$ python -q
>>> import numpy as np
>>> np.set_printoptions(precision=3, suppress=True, linewidth=160, legacy="1.25")
>>> B = np.array([[9, -1], [2, -6]])
>>> C = np.array([[2, 1], [1, 3]])
>>> m1 = np.kron(B, C)
>>> m1
array([[ 18,   9,  -2,  -1],
       [  9,  27,  -1,  -3],
       [  4,   2, -12,  -6],
       [  2,   6,  -6, -18]])
>>> x0 = np.array([0, -1, 0, 4])
>>> y = m1 @ x0
>>> y
array([-13, -39, -26, -78])
>>> np.round(np.linalg.solve(m1, y + m1[:, 3]), 3) + 0
array([ 0., -1.,  0.,  5.])
>>> np.linalg.solve(m1, m1[:, 2])
array([ 0.,  0.,  1., -0.])
>>> np.linalg.solve(m1.T, m1[3])
array([ 0.,  0., -0.,  1.])
>>> np.round(np.linalg.solve(m1, 3 * y), 3) + 0
array([ 0., -3.,  0., 12.])
>>> rng = np.random.default_rng(74)
>>> labels = rng.permutation(4)
>>> B = m1[:, labels] * rng.choice([-1, 1], 4)
>>> B
array([[ -1,  -2,   9,  18],
       [ -3,  -1,  27,   9],
       [ -6, -12,   2,   4],
       [-18,  -6,   6,   2]])
>>> Uu, _, Vh = np.linalg.svd(m1.T @ B)
>>> np.round(Uu @ Vh, 3) + 0
array([[0., 0., 0., 1.],
       [0., 0., 1., 0.],
       [0., 1., 0., 0.],
       [1., 0., 0., 0.]])
>>> labels
array([3, 2, 1, 0])
>>> arr = np.loadtxt("layer4.csv", delimiter=",")
>>> arr
array([[ 0.,  4.,  9.,  0., 11., 12.,  6.,  9.,  7., 11.,  5.,  8.],
       [ 4.,  0.,  9., 17., 13.,  3., 16.,  8.,  9.,  9.,  9., 14.],
       [ 9.,  9., 12.,  9.,  1.,  6., 14.,  4., 10.,  7.,  9., 10.],
       [ 0., 17.,  9.,  6.,  9.,  5., 12.,  1.,  9.,  5.,  5.,  6.],
       [11., 13.,  1.,  9., 14., 17., 15., 16., 15., 18., 14., 10.],
       [12.,  3.,  6.,  5., 17., 18., 13., 14., 10., 12., 11.,  4.],
       [ 6., 16., 14., 12., 15., 13.,  4., 12., 11.,  0., 16.,  8.],
       [ 9.,  8.,  4.,  1., 16., 14., 12.,  6.,  8., 12.,  3.,  4.],
       [ 7.,  9., 10.,  9., 15., 10., 11.,  8., 18.,  7., 13., 14.],
       [11.,  9.,  7.,  5., 18., 12.,  0., 12.,  7.,  0., 10., 10.],
       [ 5.,  9.,  9.,  5., 14., 11., 16.,  3., 13., 10., 16.,  7.],
       [ 8., 14., 10.,  6., 10.,  4.,  8.,  4., 14., 10.,  7.,  0.]])
>>> # symmetric, so the eigenvalues are real
>>> np.linalg.matrix_rank(arr)
12
>>> arr.mean(axis=0)
array([ 6.833,  9.25 ,  8.333,  7.   , 12.75 , 10.417, 10.583,  8.083, 10.917,  8.417,  9.833,  7.917])
>>> np.diff(arr, axis=0)
array([[  4.,  -4.,   0.,  17.,   2.,  -9.,  10.,  -1.,   2.,  -2.,   4.,   6.],
       [  5.,   9.,   3.,  -8., -12.,   3.,  -2.,  -4.,   1.,  -2.,   0.,  -4.],
       [ -9.,   8.,  -3.,  -3.,   8.,  -1.,  -2.,  -3.,  -1.,  -2.,  -4.,  -4.],
       [ 11.,  -4.,  -8.,   3.,   5.,  12.,   3.,  15.,   6.,  13.,   9.,   4.],
       [  1., -10.,   5.,  -4.,   3.,   1.,  -2.,  -2.,  -5.,  -6.,  -3.,  -6.],
       [ -6.,  13.,   8.,   7.,  -2.,  -5.,  -9.,  -2.,   1., -12.,   5.,   4.],
       [  3.,  -8., -10., -11.,   1.,   1.,   8.,  -6.,  -3.,  12., -13.,  -4.],
       [ -2.,   1.,   6.,   8.,  -1.,  -4.,  -1.,   2.,  10.,  -5.,  10.,  10.],
       [  4.,   0.,  -3.,  -4.,   3.,   2., -11.,   4., -11.,  -7.,  -3.,  -4.],
       [ -6.,   0.,   2.,   0.,  -4.,  -1.,  16.,  -9.,   6.,  10.,   6.,  -3.],
       [  3.,   5.,   1.,   1.,  -4.,  -7.,  -8.,   1.,   1.,   0.,  -9.,  -7.]])
>>> arr.shape
(12, 12)
>>> arr[12]
Traceback (most recent call last):
  File "<python-input-27>", line 1, in <module>
    arr[12]
    ~~~^^^^
IndexError: index 12 is out of bounds for axis 0 with size 12
>>> np.linalg.svd(arr, compute_uv=False)
array([114.02 ,  25.712,  23.628,  20.08 ,  13.264,  10.59 ,  10.294,   9.495,   8.401,   8.365,   3.464,   1.459])
